In [1]: import numpy as np

In [2]: import numpy.linalg as la

In [3]: np.set_printoptions(suppress=True, linewidth=200)

In [4]: def rd(a):
   ...:     return np.round(a, 2) + 0
   ...: 

In [5]: J = np.load("data.npy")

In [6]: J
Out[6]: 
array([[ 2,  2,  2,  2,  2,  2],
       [ 2,  4,  4,  4,  4,  4],
       [ 2,  4,  6,  6,  6,  6],
       [ 2,  4,  6,  8,  8,  8],
       [ 2,  4,  6,  8, 10, 10],
       [ 2,  4,  6,  8, 10, 12]])

In [7]: Y = J / la.norm(J, axis=1, keepdims=True)

In [8]: cov = Y @ Y.T

In [9]: (np.abs(cov) > 0.9).astype(int)
Out[9]: 
array([[1, 1, 1, 1, 1, 0],
       [1, 1, 1, 1, 1, 1],
       [1, 1, 1, 1, 1, 1],
       [1, 1, 1, 1, 1, 1],
       [1, 1, 1, 1, 1, 1],
       [0, 1, 1, 1, 1, 1]])

In [10]: rd(la.norm(Y, axis=1))
Out[10]: array([1., 1., 1., 1., 1., 1.])

In [11]: vec = np.ones(6)

In [12]: for _ in range(4):
    ...:     vec = J @ vec
    ...:     vec /= la.norm(vec)
    ...:     print(round(vec @ J @ vec, 2))
    ...: 
34.37
34.41
34.41
34.41

In [13]: rd(la.eigvalsh(J)[-1])
Out[13]: np.float64(34.41)

In [14]: vec = np.array([0, 2, 3, -1, 3, 3])

In [15]: J @ vec
Out[15]: array([20, 40, 56, 66, 78, 84])

In [16]: J * vec
Out[16]: 
array([[ 0,  4,  6, -2,  6,  6],
       [ 0,  8, 12, -4, 12, 12],
       [ 0,  8, 18, -6, 18, 18],
       [ 0,  8, 18, -8, 24, 24],
       [ 0,  8, 18, -8, 30, 30],
       [ 0,  8, 18, -8, 30, 36]])

In [17]: (J @ vec).argmax()
Out[17]: np.int64(5)

In [18]: np.sign((J @ vec).round(6))
Out[18]: array([1, 1, 1, 1, 1, 1])

In [19]: vals, evecs = la.eigvalsh(J)
ValueError: too many values to unpack (expected 2)


In [20]: vals, evecs = la.eigh(J)

In [21]: vals.sum(), np.trace(J)
Out[21]: (np.float64(42.0), np.int64(42))

In [22]: rd(evecs.T @ J @ evecs)
Out[22]: 
array([[ 0.53,  0.  ,  0.  ,  0.  ,  0.  ,  0.  ],
       [ 0.  ,  0.64,  0.  ,  0.  ,  0.  ,  0.  ],
       [ 0.  ,  0.  ,  0.89,  0.  ,  0.  ,  0.  ],
       [ 0.  ,  0.  ,  0.  ,  1.55,  0.  ,  0.  ],
       [ 0.  ,  0.  ,  0.  ,  0.  ,  3.98,  0.  ],
       [ 0.  ,  0.  ,  0.  ,  0.  ,  0.  , 34.41]])

In [23]: (vals > 1e-8).sum(), (vals < -1e-8).sum()
Out[23]: (np.int64(6), np.int64(0))

In [24]: np.unique(vals.round(6) + 0, return_counts=True)[1]
Out[24]: array([1, 1, 1, 1, 1, 1])

In [25]: mat = np.load("a.npy")

In [26]: mat
Out[26]: 
array([[-0.5 ,  0.7 ,  1.44,  0.3 ],
       [ 2.7 , -0.3 , -0.62,  0.8 ],
       [-1.3 , -1.6 , -3.22, -0.4 ],
       [-0.9 ,  0.7 ,  1.44, -0.7 ],
       [-0.7 , -0.6 , -1.17, -0.6 ],
       [-0.3 , -0.3 , -0.62, -0.3 ],
       [ 1.2 , -0.4 , -0.8 ,  1.1 ],
       [ 0.7 , -0.7 , -1.38, -0.1 ],
       [-1.8 , -1.2 , -2.42, -0.7 ],
       [-1.8 ,  0.6 ,  1.21,  0.6 ],
       [-0.4 ,  0.8 ,  1.59, -0.3 ],
       [-0.5 , -0.4 , -0.8 , -1.4 ],
       [ 1.7 ,  1.2 ,  2.41,  1.1 ],
       [ 1.3 , -0.4 , -0.79, -0.7 ],
       [-0.6 , -1.5 , -2.98,  0.6 ]])

In [27]: labels = mat[:, 1] > np.median(mat[:, 1])

In [28]: f = mat[labels].mean(axis=0) - mat[~labels].mean(axis=0)

In [29]: ((mat - mat.mean(axis=0)) @ f > 0).astype(int)
Out[29]: array([1, 1, 0, 1, 0, 0, 0, 0, 0, 1, 1, 0, 1, 0, 0])

In [30]: labels.astype(int)
Out[30]: array([1, 1, 0, 1, 0, 1, 0, 0, 0, 1, 1, 0, 1, 0, 0])

In [31]: vec = np.array([4, 6, 6, 4])

In [32]: target = mat @ vec

In [33]: rd(la.pinv(mat) @ mat)
Out[33]: 
array([[1., 0., 0., 0.],
       [0., 1., 0., 0.],
       [0., 0., 1., 0.],
       [0., 0., 0., 1.]])

In [34]: rng = np.random.default_rng(7080)

In [35]: target = target + 0.02 * rng.normal(size=15)

In [36]: rd(target)
Out[36]: array([ 12.07,   8.5 , -35.71,   6.46, -15.82,  -7.91,   1.99, -10.06, -31.71,   6.02,  11.54, -14.8 ,  32.86,  -4.71, -26.88])

In [37]: beta, *_ = la.lstsq(mat, target)

In [38]: rd(mat.T @ (target - mat @ beta))
Out[38]: array([0., 0., 0., 0.])

In [39]: beta.round()
Out[39]: array([4., 5., 6., 4.])

In [40]: data = np.array([[-2, 3, 3, 0, -2],
    ...:     [2, -1, 0, 0, 1],
    ...:     [3, -2, 1, 0, -3],
    ...:     [0, 0, 0, 0, 0],
    ...:     [-1, 3, 1, 0, -3]])

In [41]: t3 = np.stack([data, 5 * data, data[::-1]])

In [42]: t3.sum(axis=0)
Out[42]: 
array([[-13,  21,  19,   0, -15],
       [ 12,  -6,   0,   0,   6],
       [ 21, -14,   7,   0, -21],
       [  2,  -1,   0,   0,   1],
       [ -8,  21,   9,   0, -20]])

In [43]: rd(la.det(data))
Out[43]: np.float64(0.0)

In [44]: rd(np.sort(la.eigvals(data).real))
Out[44]: array([-6.13, -2.49,  0.  ,  1.81,  1.81])

In [45]: (data != 0).astype(int)
Out[45]: 
array([[1, 1, 1, 0, 1],
       [1, 1, 0, 0, 1],
       [1, 1, 1, 0, 1],
       [0, 0, 0, 0, 0],
       [1, 1, 1, 0, 1]])

In [46]: X = np.load("sample9.npy")

In [47]: X
Out[47]: 
array([[ 4, -7,  0,  0,  0,  0,  0, -5,  0, -2,  0, -9],
       [-3,  2,  0,  0,  0,  0,  0, -1,  0, -5,  0,  9],
       [ 0,  0, -4,  0,  9,  0,  0,  0,  0,  0,  0,  0],
       [ 0,  0,  0,  3,  0, -9, -5,  0, -5,  0,  6,  0],
       [ 0,  0,  5,  0, -7,  0,  0,  0,  0,  0,  0,  0],
       [ 0,  0,  0,  5,  0,  9,  2,  0,  5,  0, -5,  0],
       [ 0,  0,  0,  6,  0,  8,  9,  0,  7,  0, -2,  0],
       [-5,  2,  0,  0,  0,  0,  0, -4,  0, -1,  0,  3],
       [ 0,  0,  0, -1,  0,  9, -5,  0,  1,  0,  5,  0],
       [ 0, -6,  0,  0,  0,  0,  0, -4,  0, -5,  0,  6],
       [ 0,  0,  0,  0,  0, -3,  6,  0,  1,  0,  2,  0],
       [-5,  0,  0,  0,  0,  0,  0, -2,  0, -4,  0,  1]])

In [48]: t3 = np.stack([X, 3 * X, X[::-1]])

In [49]: np.einsum("bij,cij->bc", t3, t3)
Out[49]: 
array([[ 1433,  4299,   240],
       [ 4299, 12897,   720],
       [  240,   720,  1433]])

In [50]: t3.sum(axis=0)
Out[50]: 
array([[ 11, -28,   0,   0,   0,   0,   0, -22,   0, -12,   0, -35],
       [-12,   8,   0,   0,   0,  -3,   6,  -4,   1, -20,   2,  36],
       [  0,  -6, -16,   0,  36,   0,   0,  -4,   0,  -5,   0,   6],
       [  0,   0,   0,  11,   0, -27, -25,   0, -19,   0,  29,   0],
       [ -5,   2,  20,   0, -28,   0,   0,  -4,   0,  -1,   0,   3],
       [  0,   0,   0,  26,   0,  44,  17,   0,  27,   0, -22,   0],
       [  0,   0,   0,  29,   0,  41,  38,   0,  33,   0, -13,   0],
       [-20,   8,   5,   0,  -7,   0,   0, -16,   0,  -4,   0,  12],
       [  0,   0,   0,  -1,   0,  27, -25,   0,  -1,   0,  26,   0],
       [  0, -24,  -4,   0,   9,   0,   0, -16,   0, -20,   0,  24],
       [ -3,   2,   0,   0,   0, -12,  24,  -1,   4,  -5,   8,   9],
       [-16,  -7,   0,   0,   0,   0,   0, -13,   0, -18,   0,  -5]])

In [51]: la.matrix_rank(t3.reshape(3, -1))
Out[51]: np.int64(2)

In [52]: vec = np.array([-2, 2, 0, 1, 2, 1, 1, -2, 0, 1, 1, -2])

In [53]: h1 = np.maximum(X @ vec, 0)

In [54]: X * (h1 > 1e-9)[:, None]
Out[54]: 
array([[ 4, -7,  0,  0,  0,  0,  0, -5,  0, -2,  0, -9],
       [ 0,  0,  0,  0,  0,  0,  0,  0,  0,  0,  0,  0],
       [ 0,  0, -4,  0,  9,  0,  0,  0,  0,  0,  0,  0],
       [ 0,  0,  0,  0,  0,  0,  0,  0,  0,  0,  0,  0],
       [ 0,  0,  0,  0,  0,  0,  0,  0,  0,  0,  0,  0],
       [ 0,  0,  0,  5,  0,  9,  2,  0,  5,  0, -5,  0],
       [ 0,  0,  0,  6,  0,  8,  9,  0,  7,  0, -2,  0],
       [-5,  2,  0,  0,  0,  0,  0, -4,  0, -1,  0,  3],
       [ 0,  0,  0, -1,  0,  9, -5,  0,  1,  0,  5,  0],
       [ 0,  0,  0,  0,  0,  0,  0,  0,  0,  0,  0,  0],
       [ 0,  0,  0,  0,  0, -3,  6,  0,  1,  0,  2,  0],
       [-5,  0,  0,  0,  0,  0,  0, -2,  0, -4,  0,  1]])

In [55]: rd(np.tanh(X @ vec))
Out[55]: array([ 1., -1.,  1., -1., -1.,  1.,  1.,  1.,  1., -1.,  1.,  1.])

In [56]: np.maximum(X @ (3 * vec), 0)
Out[56]: array([12,  0, 54,  0,  0, 33, 63, 45, 24,  0, 15, 24])
